In [1]: import numpy as np

In [2]: np.set_printoptions(precision=1, suppress=True, linewidth=160)

In [3]: rnd = lambda a: np.round(a, 1) + 0

In [4]: K = np.diag(10 * np.array([3, -1, 2, 2, 0, 1])) + np.array([[2, 1, -3, 3, 1, -2],
   ...:     [0, -2, 0, 0, 0, 3],
   ...:     [1, -1, 2, 2, 1, -1],
   ...:     [-1, 1, 2, -2, 1, -1],
   ...:     [-3, 1, 1, 2, 2, 3],
   ...:     [1, -2, -2, -3, 3, -3]])

In [5]: print(K)
[[ 32   1  -3   3   1  -2]
 [  0 -12   0   0   0   3]
 [  1  -1  22   2   1  -1]
 [ -1   1   2  18   1  -1]
 [ -3   1   1   2   2   3]
 [  1  -2  -2  -3   3   7]]

In [6]: Uu, sig, Vt = np.linalg.svd(K)

In [7]: print(np.argmax(sig[:-1] / (sig[1:] + 1e-6)) + 1)
5

In [8]: Y = Uu[:, :5] @ np.diag(sig[:5]) @ Vt[:5]

In [9]: rnd(np.linalg.norm(K - Y) / np.linalg.norm(K))
Out[9]: np.float64(0.0)

In [10]: np.linalg.matrix_rank(K, rtol=0.05)
Out[10]: np.int64(5)

In [11]: np.linalg.matrix_rank(Y)
Out[11]: np.int64(5)

In [12]: rnd(np.abs(K - Y).max())
Out[12]: np.float64(0.2)

In [13]: rnd(np.linalg.norm(K - Y, 2)), rnd(sig[5])
Out[13]: (np.float64(0.2), np.float64(0.2))

In [14]: vec = np.array([0, -7, 4, -6, 6, 9])

In [15]: target = K @ vec

In [16]: target
Out[16]: array([ -49,  111,   80, -110,   24,  105])

In [17]: rnd(np.linalg.solve(K, K[:, 3]))
Out[17]: array([0., 0., 0., 1., 0., 0.])

In [18]: rnd(np.linalg.solve(K, target))
Out[18]: array([ 0., -7.,  4., -6.,  6.,  9.])

In [19]: rnd(np.linalg.solve(K, target + K[:, 4]))
Out[19]: array([ 0., -7.,  4., -6.,  7.,  9.])

In [20]: rnd(np.linalg.solve(K.T, K[2]))
Out[20]: array([0., 0., 1., 0., 0., 0.])
